$ python3 -q
>>> import numpy as np
>>> np.set_printoptions(precision=2, suppress=True, linewidth=140)
>>> def rnd(a):
...     return np.round(a, 2) + 0
... 
>>> B = np.array([[2, 3], [2, 2], [0, 1], [2, 2], [2, 3]])
>>> Z = np.array([[4, 1, -3, 3, 2], [-2, 4, 3, 0, 1]])
>>> rng = np.random.default_rng(521334)
>>> A = B @ Z + 0.05 * rng.normal(size=(5, 5))
>>> print(rnd(A))
[[ 2.01 13.88  2.97  5.99  7.02]
 [ 3.99 10.02 -0.04  5.97  5.93]
 [-1.97  3.94  3.01 -0.02  0.95]
 [ 4.05 10.01  0.07  5.97  5.97]
 [ 2.03 13.96  2.99  5.91  7.01]]
>>> z = rng.permutation(5)
>>> print(z)
[1 4 0 2 3]
>>> B = A[z][:, z]
>>> print(rnd(np.linalg.det(B)), rnd(np.linalg.det(A[z])))
-0.1 -0.1
>>> print(rnd(np.diag(B)))
[10.02  7.01  2.01  3.01  5.97]
>>> print(rnd(np.trace(B)))
28.03
>>> Uu, sig, Vt = np.linalg.svd(A)
>>> print(rnd(sig))
[30.87  5.87  0.1   0.09  0.06]
>>> B = Uu[:, :2] @ np.diag(sig[:2]) @ Vt[:2]
>>> print(rnd(np.abs(A - B).max()))
0.05
>>> print(np.linalg.matrix_rank(A, rtol=0.05))
2
>>> print(rnd(np.linalg.norm(A - B, 2)), rnd(sig[2]))
0.1 0.1
>>> print(rnd(np.linalg.norm(A - B) / np.linalg.norm(A)))
0.0
>>> gram = A.T @ A
>>> print(rnd(np.linalg.svd(A, compute_uv=False) ** 2))
[952.68  34.49   0.01   0.01   0.  ]
>>> print(np.allclose(gram, gram.T))
True
>>> print(rnd(np.diag(gram)))
[ 44.36 603.58  26.83 142.16 170.26]
>>> print(rnd(np.linalg.eigvalsh(gram)[::-1]))
[952.68  34.49   0.01   0.01   0.  ]
>>> blk = np.stack([A, 4 * A, A[::-1]])
>>> print(blk.shape)
(3, 5, 5)
>>> print(rnd(np.linalg.det(blk)))
[  -0.1  -106.86   -0.1 ]
>>> Q = A.astype(float).copy()
>>> for j in range(5):
...     Q[:, j] -= Q[:, :j] @ (Q[:, :j].T @ Q[:, j])
...     Q[:, j] /= np.linalg.norm(Q[:, j])
... 
>>> print(rnd(Q.T @ Q))
[[1. 0. 0. 0. 0.]
 [0. 1. 0. 0. 0.]
 [0. 0. 1. 0. 0.]
 [0. 0. 0. 1. 0.]
 [0. 0. 0. 0. 1.]]
>>> mat = np.loadtxt("w.csv", delimiter=",")
>>> print(rnd(mat))
[[ 0.95 -0.26 -0.1   0.14]
 [-0.03  0.47 -0.54  0.7 ]
 [ 0.23  0.64  0.72  0.13]
 [ 0.2   0.55 -0.43 -0.69]]
>>> f = np.array([-2, 2, 3, -1])
>>> B = mat + np.outer(f, np.eye(4)[2])
>>> print(np.linalg.matrix_rank(B - mat))
1
>>> print(rnd(B))
[[ 0.95 -0.26 -2.1   0.14]
 [-0.03  0.47  1.46  0.7 ]
 [ 0.23  0.64  3.72  0.13]
 [ 0.2   0.55 -1.43 -0.69]]
>>> def softmax(z):
...     e = np.exp(z - z.max(axis=-1, keepdims=True))
...     return e / e.sum(axis=-1, keepdims=True)
... 
>>> print(rnd(softmax(10 * mat[0])))
[1. 0. 0. 0.]
>>> print(rnd(softmax(mat[0])))
[0.48 0.14 0.17 0.21]
>>> print(softmax(mat).sum(axis=1))
[1. 1. 1. 1.]
>>> S = mat @ mat.T / np.sqrt(4)
>>> print(rnd(softmax(S + np.triu(np.full(S.shape, -np.inf), 1))))
[[1.   0.   0.   0.  ]
 [0.38 0.62 0.   0.  ]
 [0.27 0.27 0.45 0.  ]
 [0.22 0.22 0.22 0.35]]
>>> print(rnd(softmax(S)[0] @ mat))
[ 0.42  0.27 -0.09  0.08]
>>> print(rnd(mat.ravel(order="F")))
[ 0.95 -0.03  0.23  0.2  -0.26  0.47  0.64  0.55 -0.1  -0.54  0.72 -0.43  0.14  0.7   0.13 -0.69]
>>> print(rnd(mat.reshape(-1, 2)))
[[ 0.95 -0.26]
 [-0.1   0.14]
 [-0.03  0.47]
 [-0.54  0.7 ]
 [ 0.23  0.64]
 [ 0.72  0.13]
 [ 0.2   0.55]
 [-0.43 -0.69]]
>>> print(rnd(mat.reshape(2, -1)))
[[ 0.95 -0.26 -0.1   0.14 -0.03  0.47 -0.54  0.7 ]
 [ 0.23  0.64  0.72  0.13  0.2   0.55 -0.43 -0.69]]
>>> mat.reshape(4, 5)
Traceback (most recent call last):
  File "<python-input-48>", line 1, in <module>
    mat.reshape(4, 5)
    ~~~~~~~~~~~^^^^^^
ValueError: cannot reshape array of size 16 into shape (4,5)
>>> blk = mat.reshape(4, 2, -1)
>>> print(blk.shape)
(4, 2, 2)
>>> print(rnd(np.einsum("ihd,ihd->ih", blk, blk)))
[[0.97 0.03]
 [0.22 0.78]
 [0.47 0.53]
 [0.34 0.66]]
>>> print(np.einsum("ihd,jhd->hij", blk, blk).shape)
(2, 4, 4)
>>> print(rnd(blk[:, 0]))
[[ 0.95 -0.26]
 [-0.03  0.47]
 [ 0.23  0.64]
 [ 0.2   0.55]]
>>> J = np.array([[0, 0, 0, 0], [3, 0, 0, 0], [0, -3, 0, 0], [0, 0, 0, 2]])
>>> Uu, sig, Vt = np.linalg.svd(J)
>>> print(sig)
[3. 3. 2. 0.]
>>> print(np.argmax(sig[:-1] / (sig[1:] + 1e-6)) + 1)
3
>>> B = Uu[:, :3] @ np.diag(sig[:3]) @ Vt[:3]
>>> print(rnd(np.linalg.norm(J - B) / np.linalg.norm(J)))
0.0
>>> print(B)
[[ 0.  0.  0.  0.]
 [ 3.  0.  0.  0.]
 [ 0. -3.  0.  0.]
 [ 0.  0.  0.  2.]]
>>> print(np.linalg.matrix_rank(B))
3
>>> print(np.abs(J - B).max())
0.0
>>> vec = np.array([-9, -1, -2, 9])
>>> h1 = np.maximum(mat @ vec, 0)
>>> print(rnd(np.maximum(mat @ vec, 0) - np.maximum(-mat @ vec, 0)))
[-6.89  7.17 -2.98 -7.7 ]
>>> print(rnd(np.tanh(mat @ vec)))
[-1.    1.   -0.99 -1.  ]
>>> print(np.prod(np.diag(J)), rnd(np.linalg.det(J)))
0 0.0
>>> print(np.linalg.matrix_rank(J - J[0, 0] * np.eye(4)))
3
>>> rk = np.linalg.matrix_rank(J)
>>> print(rk)
3
>>> ns = np.linalg.svd(J)[2][rk:].T
>>> print([int(np.linalg.matrix_rank(J[:i])) for i in range(1, len(J) + 1)])
[0, 1, 2, 3]
>>> print(ns[:, 0] / ns[np.abs(ns[:, 0]).round(6).argmax(), 0])
[0. 0. 1. 0.]
>>> print([int(np.linalg.matrix_rank(J[:, :j + 1])) for j in range(4)])
[1, 2, 2, 3]
>>> print(ns @ ns.T)
[[0. 0. 0. 0.]
 [0. 0. 0. 0.]
 [0. 0. 1. 0.]
 [0. 0. 0. 0.]]
>>> print(np.allclose(J @ ns, 0))
True
>>> print([int(np.linalg.matrix_rank(np.delete(J, i, axis=0))) for i in range(4)])
[3, 2, 2, 2]
>>> Uu, sig, Vt = np.linalg.svd(J)
>>> V = Vt[:(sig > 1e-8).sum()]
>>> vec = J[2] + 2 * J[0] + rng.integers(2) * np.eye(4)[3]
>>> print(vec)
[ 0. -3.  0.  1.]
>>> print(V.T @ V)
[[1. 0. 0. 0.]
 [0. 1. 0. 0.]
 [0. 0. 0. 0.]
 [0. 0. 0. 1.]]
>>> print(np.diag(V.T @ V))
[1. 1. 0. 1.]
>>> feats = np.load("dump.npy")
>>> print(feats)
[[ 0  0  0  2]
 [ 0 -1  0  0]
 [ 0  1  3  0]
 [ 1  0  0  3]]
>>> z = rng.permutation(4)
>>> print(z)
[3 0 1 2]
>>> B = feats[z][:, z]
>>> print(np.allclose(B, feats))
False
>>> Q, R = np.linalg.qr(A)
>>> print(np.allclose(R.T @ R, A.T @ A))
True
>>> print(rnd(np.trace(Q @ Q.T)))
5.0
>>> print(rnd(Q))
[[-0.3   0.53 -0.16  0.75  0.2 ]
 [-0.6  -0.1  -0.57 -0.15 -0.54]
 [ 0.3   0.64  0.23 -0.1  -0.66]
 [-0.61 -0.12  0.77  0.04 -0.13]
 [-0.3   0.53 -0.05 -0.64  0.46]]
>>> print(rnd(Q @ R))
[[ 2.01 13.88  2.97  5.99  7.02]
 [ 3.99 10.02 -0.04  5.97  5.93]
 [-1.97  3.94  3.01 -0.02  0.95]
 [ 4.05 10.01  0.07  5.97  5.97]
 [ 2.03 13.96  2.99  5.91  7.01]]
>>> print(rnd(np.abs(np.diag(R))))
[ 6.66 15.13  0.13  0.09  0.09]
>>> vec = np.array([3, 1, 3, 1, 0])
>>> target = Q @ vec
>>> c, lr = np.zeros(5), 1 / np.linalg.norm(Q, 2) ** 2
>>> for i in range(25):
...     c -= lr * Q.T @ (Q @ c - target)
...     if i % 5 == 0: print(i, round(np.linalg.norm(Q @ c - target), 2))
... 
0 0.0
5 0.0
10 0.0
15 0.0
20 0.0
>>> print(rnd(np.linalg.cond(Q)))
1.0
>>> W0 = np.loadtxt("case15.csv", delimiter=",")
>>> print(W0)
[[ 0. -5. -4.]
 [-5.  0.  0.]
 [-4.  0.  0.]]
>>> B = np.array([[7, -8, 3], [-6, 4, 4]])
>>> Z = np.kron(B, W0)
>>> print(Z)
[[  0. -35. -28.  -0.  40.  32.   0. -15. -12.]
 [-35.   0.   0.  40.  -0.  -0. -15.   0.   0.]
 [-28.   0.   0.  32.  -0.  -0. -12.   0.   0.]
 [ -0.  30.  24.   0. -20. -16.   0. -20. -16.]
 [ 30.  -0.  -0. -20.   0.   0. -20.   0.   0.]
 [ 24.  -0.  -0. -16.   0.   0. -16.   0.   0.]]
>>> print(rnd(np.linalg.norm(W0, axis=0)))
[6.4 5.  4. ]
>>> print(rnd(np.linalg.norm(W0[2], 1)), rnd(np.linalg.norm(W0[2], np.inf)))
4.0 4.0
>>> print(rnd(np.linalg.norm(W0[2] - W0[1])))
1.0
>>> F = np.load("out10.npy")
>>> print(F)
[[ 1.   0.5  0.6]
 [-8.   0.4  1.7]
 [ 6.   1.2 -1.8]]
>>> B = np.linalg.invert(F)
Traceback (most recent call last):
  File "<python-input-111>", line 1, in <module>
    B = np.linalg.invert(F)
        ^^^^^^^^^^^^^^^^
AttributeError: module 'numpy.linalg' has no attribute 'invert'
>>> B = np.linalg.inv(F)
>>> print(rnd(np.linalg.det(F) * B))
[[ -2.76   1.62   0.61]
 [ -4.2   -5.4   -6.5 ]
 [-12.     1.8    4.4 ]]
>>> print(rnd(F @ B))
[[1. 0. 0.]
 [0. 1. 0.]
 [0. 0. 1.]]
>>> M = np.loadtxt("mat.csv", delimiter=",")
>>> print(rnd(M))
[[-2.42 -0.27  0.55  3.13]
 [-0.48 -3.86  0.47 -0.79]
 [ 1.69 -0.93 -3.03  1.75]
 [ 2.66 -0.35  2.51  1.58]]
>>> print(J[:, 2] @ J[:, 1])
0
>>> print(J @ J.T)
[[0 0 0 0]
 [0 9 0 0]
 [0 0 9 0]
 [0 0 0 4]]
>>> print(rnd(np.linalg.svd(J, compute_uv=False)))
[3. 3. 2. 0.]
>>> arr = np.load("run16.npy")
>>> print(arr)
[[-2 -1  0  1]
 [ 2  3  4  5]
 [ 6  7  8  9]
 [10 11 12 13]]
>>> # null space of dimension 2
>>> vec = np.array([-2, -1, 0, 1])
>>> h1 = np.maximum(arr @ vec, 0)
>>> print(np.maximum(arr @ vec, 0) - np.maximum(-arr @ vec, 0))
[  6  -2 -10 -18]
>>> print(h1)
[6 0 0 0]
>>> print(rnd(np.tanh(arr @ vec)))
[ 1.   -0.96 -1.   -1.  ]
>>> print(np.flatnonzero(h1 > 1e-9))
[0]
>>> B = arr[0, 0] * arr[1:] - np.outer(arr[1:, 0], arr[0])
>>> print(B)
[[  0  -4  -8 -12]
 [  0  -8 -16 -24]
 [  0 -12 -24 -36]]
>>> print(np.linalg.matrix_rank(B), np.linalg.matrix_rank(arr))
1 2
>>> print(arr[:, 0] / arr[0, 0])
[ 1. -1. -3. -5.]
>>> print(np.flatnonzero(~B.round(6).any(axis=1)))
[]
>>> rk = np.linalg.matrix_rank(B)
>>> print(rk)
1
>>> ns = np.linalg.svd(B)[2][rk:].T
>>> print([int(np.linalg.matrix_rank(np.delete(B, i, axis=0))) for i in range(3)])
[1, 1, 1]
>>> print(rnd(B @ ns))
[[0. 0. 0.]
 [0. 0. 0.]
 [0. 0. 0.]]
>>> print(rnd(ns @ ns.T))
[[ 1.    0.    0.    0.  ]
 [ 0.    0.93 -0.14 -0.21]
 [ 0.   -0.14  0.71 -0.43]
 [ 0.   -0.21 -0.43  0.36]]
>>> Q, R = np.linalg.qr(M)
>>> print(np.allclose(R.T @ R, M.T @ M))
True
>>> print(rnd(Q @ R))
[[-2.42 -0.27  0.55  3.13]
 [-0.48 -3.86  0.47 -0.79]
 [ 1.69 -0.93 -3.03  1.75]
 [ 2.66 -0.35  2.51  1.58]]
>>> print(rnd(R))
[[4. 0. 0. 0.]
 [0. 4. 0. 0.]
 [0. 0. 4. 0.]
 [0. 0. 0. 4.]]
>>> print(np.argsort(-np.linalg.norm(arr, axis=0).round(6), kind="stable")[:3])
[3 2 1]
>>> print([round(float(x), 2) for x in np.linalg.svd(arr, compute_uv=False)[:3]])
[28.57, 2.8, 0.0]
>>> print(np.linalg.matrix_rank(arr, rtol=0.1))
1
>>> print(np.linalg.cond(arr) > 100)
True
